% python3 -q
>>> import numpy as np
>>> import numpy.linalg as la
>>> np.set_printoptions(precision=2, suppress=True, linewidth=160)
>>> E = np.load("test5.npy")
>>> print(E)
[[-1  0  1  2  3  4]
 [ 5  6  7  8  9 10]
 [11 12 13 14 15 16]]
>>> # rows and columns are dependent
>>> la.lstsq(E[:-1].T, E[-1])[2]
np.int32(2)
>>> np.round(E @ la.pinv(E) @ E, 2) + 0
array([[-1.,  0.,  1.,  2.,  3.,  4.],
       [ 5.,  6.,  7.,  8.,  9., 10.],
       [11., 12., 13., 14., 15., 16.]])
>>> np.round(np.trace(la.pinv(E) @ E), 2)
np.float64(2.0)
>>> np.allclose(E[:-1].T @ la.lstsq(E[:-1].T, E[-1])[0], E[-1])
True
>>> mat = np.vander(np.arange(7) - 1, 4, increasing=True)
>>> print(mat)
[[  1  -1   1  -1]
 [  1   0   0   0]
 [  1   1   1   1]
 [  1   2   4   8]
 [  1   3   9  27]
 [  1   4  16  64]
 [  1   5  25 125]]
>>> O, r_ = la.qr(mat)
>>> r_
array([[ -2.65,  -5.29, -21.17, -84.66],
       [  0.  ,   5.29,  21.17, 100.54],
       [  0.  ,   0.  ,   9.17,  54.99],
       [  0.  ,   0.  ,   0.  ,  14.7 ]])
>>> np.round(O @ r_, 2) + 0
array([[  1.,  -1.,   1.,  -1.],
       [  1.,   0.,   0.,   0.],
       [  1.,   1.,   1.,   1.],
       [  1.,   2.,   4.,   8.],
       [  1.,   3.,   9.,  27.],
       [  1.,   4.,  16.,  64.],
       [  1.,   5.,  25., 125.]])
>>> np.abs(np.diag(r_))
array([ 2.65,  5.29,  9.17, 14.7 ])
>>> O.round(2) + 0
array([[-0.38, -0.57,  0.55, -0.41],
       [-0.38, -0.38,  0.  ,  0.41],
       [-0.38, -0.19, -0.33,  0.41],
       [-0.38,  0.  , -0.44,  0.  ],
       [-0.38,  0.19, -0.33, -0.41],
       [-0.38,  0.38,  0.  , -0.41],
       [-0.38,  0.57,  0.55,  0.41]])
>>> np.allclose(r_.T @ r_, mat.T @ mat)
True
>>> O.shape, r_.shape
((7, 4), (4, 4))
